% python3 -q
>>> import numpy as np
>>> np.set_printoptions(suppress=True, linewidth=200)
>>> W0 = np.loadtxt("arr.csv", delimiter=",")
>>> print(W0)
[[0. 0. 0. 0. 0. 0. 0. 0. 0.]
 [0. 0. 3. 0. 1. 0. 0. 0. 0.]
 [0. 0. 0. 0. 1. 4. 0. 0. 0.]
 [1. 0. 0. 0. 4. 0. 0. 0. 0.]
 [1. 4. 0. 4. 0. 1. 0. 0. 0.]
 [0. 0. 0. 0. 0. 0. 0. 2. 0.]
 [1. 0. 2. 0. 0. 0. 0. 3. 0.]
 [0. 0. 0. 0. 0. 0. 1. 0. 0.]
 [0. 0. 0. 0. 4. 0. 3. 0. 0.]]
>>> B = np.array([[-2, 1],
...     [0, 1],
...     [-1, -1],
...     [-2, -2],
...     [-3, 3],
...     [0, -2],
...     [1, 2],
...     [-3, -3],
...     [1, 1]])
>>> print(np.vstack([W0, B.T]).shape)
(11, 9)
>>> print(W0 @ B)
[[  0.   0.]
 [ -6.   0.]
 [ -3.  -5.]
 [-14.  13.]
 [-10.  -5.]
 [ -6.  -6.]
 [-13. -10.]
 [  1.   2.]
 [ -9.  18.]]
>>> print(np.einsum("ik,kj->ji", W0, B))
[[  0.  -6.  -3. -14. -10.  -6. -13.   1.  -9.]
 [  0.   0.  -5.  13.  -5.  -6. -10.   2.  18.]]
>>> print(np.einsum("ik,kj->ij", W0, B))
[[  0.   0.]
 [ -6.   0.]
 [ -3.  -5.]
 [-14.  13.]
 [-10.  -5.]
 [ -6.  -6.]
 [-13. -10.]
 [  1.   2.]
 [ -9.  18.]]
>>> print(np.linalg.matrix_rank(W0, rtol=0.1))
6
>>> print(np.linalg.cond(W0) > 100)
True
>>> print(np.argsort(-np.linalg.norm(W0, axis=0).round(6), kind="stable")[:3])
[4 5 1]
>>> r = np.linalg.matrix_rank(W0)
>>> print(r)
7
>>> null = np.linalg.svd(W0)[2][r:].T
>>> print([int(np.linalg.matrix_rank(np.delete(W0, i, axis=0))) for i in range(9)])
[7, 7, 6, 7, 6, 7, 7, 7, 7]
>>> print(null.shape)
(9, 2)
>>> print(np.allclose(W0 @ null, 0))
True
>>> print([int(np.linalg.matrix_rank(W0[:i])) for i in range(1, len(W0) + 1)])
[0, 1, 2, 3, 4, 5, 6, 7, 7]
>>> print(np.round(W0 @ null, 1) + 0)
[[0. 0.]
 [0. 0.]
 [0. 0.]
 [0. 0.]
 [0. 0.]
 [0. 0.]
 [0. 0.]
 [0. 0.]
 [0. 0.]]
>>> print(W0.sum(axis=1))
[ 0.  4.  5.  5. 10.  2.  6.  1.  7.]
>>> print(W0.sum(axis=0))
[ 3.  4.  5.  4. 10.  5.  4.  5.  0.]
>>> print(np.diff(W0, axis=0))
[[ 0.  0.  3.  0.  1.  0.  0.  0.  0.]
 [ 0.  0. -3.  0.  0.  4.  0.  0.  0.]
 [ 1.  0.  0.  0.  3. -4.  0.  0.  0.]
 [ 0.  4.  0.  4. -4.  1.  0.  0.  0.]
 [-1. -4.  0. -4.  0. -1.  0.  2.  0.]
 [ 1.  0.  2.  0.  0.  0.  0.  1.  0.]
 [-1.  0. -2.  0.  0.  0.  1. -3.  0.]
 [ 0.  0.  0.  0.  4.  0.  2.  0.  0.]]
>>> print(np.round(np.linalg.svd(W0, compute_uv=False), 1) + 0)
[6.4 5.9 4.4 3.9 2.7 2.2 0.6 0.  0. ]
>>> m1 = np.array([[1, 0, 0, 0], [1, 1, 0, 0], [1, 6, 1, 0], [-8, 0, 3, 1]])
>>> print(m1)
[[ 1  0  0  0]
 [ 1  1  0  0]
 [ 1  6  1  0]
 [-8  0  3  1]]
>>> print(m1.sum(axis=0))
[-5  7  4  1]
>>> print(np.diff(m1, axis=0))
[[ 0  1  0  0]
 [ 0  5  1  0]
 [-9 -6  2  1]]
>>> print(m1.shape)
(4, 4)
>>> print(np.unravel_index(np.abs(m1).argmax(), m1.shape))
(np.int64(3), np.int64(0))
>>> print(np.round(m1.mean(axis=0), 1))
[-1.2  1.8  1.   0.2]
>>> print(round(float(np.linalg.norm(m1)), 1))
10.7
>>> w, evecs = np.linalg.eig(m1)
>>> print(m1 @ evecs[:, 0] - w[0] * evecs[:, 0])
[0. 0. 0. 0.]
>>> print(np.round(np.sort(np.linalg.eigvals(m1 @ m1)), 1))
[1. 1. 1. 1.]
>>> print(w)
[1. 1. 1. 1.]
>>> U, sig, VT = np.linalg.svd(W0)
>>> print(sig.round(1) + 0)
[6.4 5.9 4.4 3.9 2.7 2.2 0.6 0.  0. ]
>>> B = U[:, :7] @ np.diag(sig[:7]) @ VT[:7]
>>> print(B.round(1) + 0)
[[0. 0. 0. 0. 0. 0. 0. 0. 0.]
 [0. 0. 3. 0. 1. 0. 0. 0. 0.]
 [0. 0. 0. 0. 1. 4. 0. 0. 0.]
 [1. 0. 0. 0. 4. 0. 0. 0. 0.]
 [1. 4. 0. 4. 0. 1. 0. 0. 0.]
 [0. 0. 0. 0. 0. 0. 0. 2. 0.]
 [1. 0. 2. 0. 0. 0. 0. 3. 0.]
 [0. 0. 0. 0. 0. 0. 1. 0. 0.]
 [0. 0. 0. 0. 4. 0. 3. 0. 0.]]
>>> print(np.round(np.abs(W0 - B).max(), 1))
0.0
>>> rng = np.random.default_rng(693)
>>> labels = rng.permutation(4)
>>> print(labels)
[3 2 0 1]
>>> B = m1[labels][:, labels]
>>> print(np.round(np.sort(np.abs(np.linalg.eigvals(B))), 1))
[1. 1. 1. 1.]
>>> print(np.allclose(B, m1))
False
>>> print(np.trace(B))
4
>>> print(round(np.linalg.det(B), 1), np.round(np.linalg.det(m1[labels]), 1))
1.0 -1.0
>>> print(np.argsort(-np.linalg.norm(m1, axis=0).round(6), kind="stable")[:3])
[0 1 2]
>>> print(round(np.log10(np.linalg.cond(m1))))
2
>>> print([round(float(x), 1) for x in np.linalg.svd(m1, compute_uv=False)[:3]])
[8.8, 6.2, 0.4]
>>> print(np.round(np.abs(np.linalg.svd(m1)[2][-1]), 1) + 0)
[0.  0.1 0.4 0.9]
>>> print(np.linalg.cond(m1) > 100)
True
>>> B = np.array([[1, -2, 0, 1, -2, 1, -1, -1, 0, 0, 2],
...     [1, -1, -2, 0, 1, -2, -2, 0, -1, 1, 2],
...     [0, -2, -1, -2, -1, 1, 2, -1, 0, -2, -2],
...     [2, 1, -1, -2, -2, 2, -2, -1, -2, -1, -1],
...     [0, -2, -1, 1, 1, -1, 0, -2, 2, 1, 0],
...     [2, -2, 2, 1, -2, -2, -2, 2, 1, -2, -2],
...     [0, 2, -2, 1, -1, 2, 2, 2, -1, 1, -1],
...     [1, 2, 0, 1, -1, 1, 0, 1, 0, 2, -1],
...     [1, 1, -2, 0, 1, -2, 1, 0, 0, -1, 1],
...     [-1, 0, 2, -2, 1, 2, 0, -1, 0, -2, -2],
...     [1, 2, 2, 1, 1, 2, 0, -2, 0, 2, 0]])
>>> E = B - B.T
>>> print(E)
[[ 0 -3  0 -1 -2 -1 -1 -2 -1  1  1]
 [ 3  0  0 -1  3  0 -4 -2 -2  1  0]
 [ 0  0  0 -1  0 -1  4 -1  2 -4 -4]
 [ 1  1  1  0 -3  1 -3 -2 -2  1 -2]
 [ 2 -3  0  3  0  1  1 -1  1  0 -1]
 [ 1  0  1 -1 -1  0 -4  1  3 -4 -4]
 [ 1  4 -4  3 -1  4  0  2 -2  1 -1]
 [ 2  2  1  2  1 -1 -2  0  0  3  1]
 [ 1  2 -2  2 -1 -3  2  0  0 -1  1]
 [-1 -1  4 -1  0  4 -1 -3  1  0 -4]
 [-1  0  4  2  1  4  1 -1 -1  4  0]]
>>> # skew, so no eigenvalue has a real part
>>> print(round(float(np.linalg.norm(E[3], 1)), 1), np.round(np.linalg.norm(E[3], np.inf), 1))
17.0 3.0
>>> print(E[3] @ E[10])
9
>>> print(np.linalg.norm(E, axis=1).argmax())
6
>>> print(np.round(np.linalg.norm(E[3] - E[10]), 1))
8.6
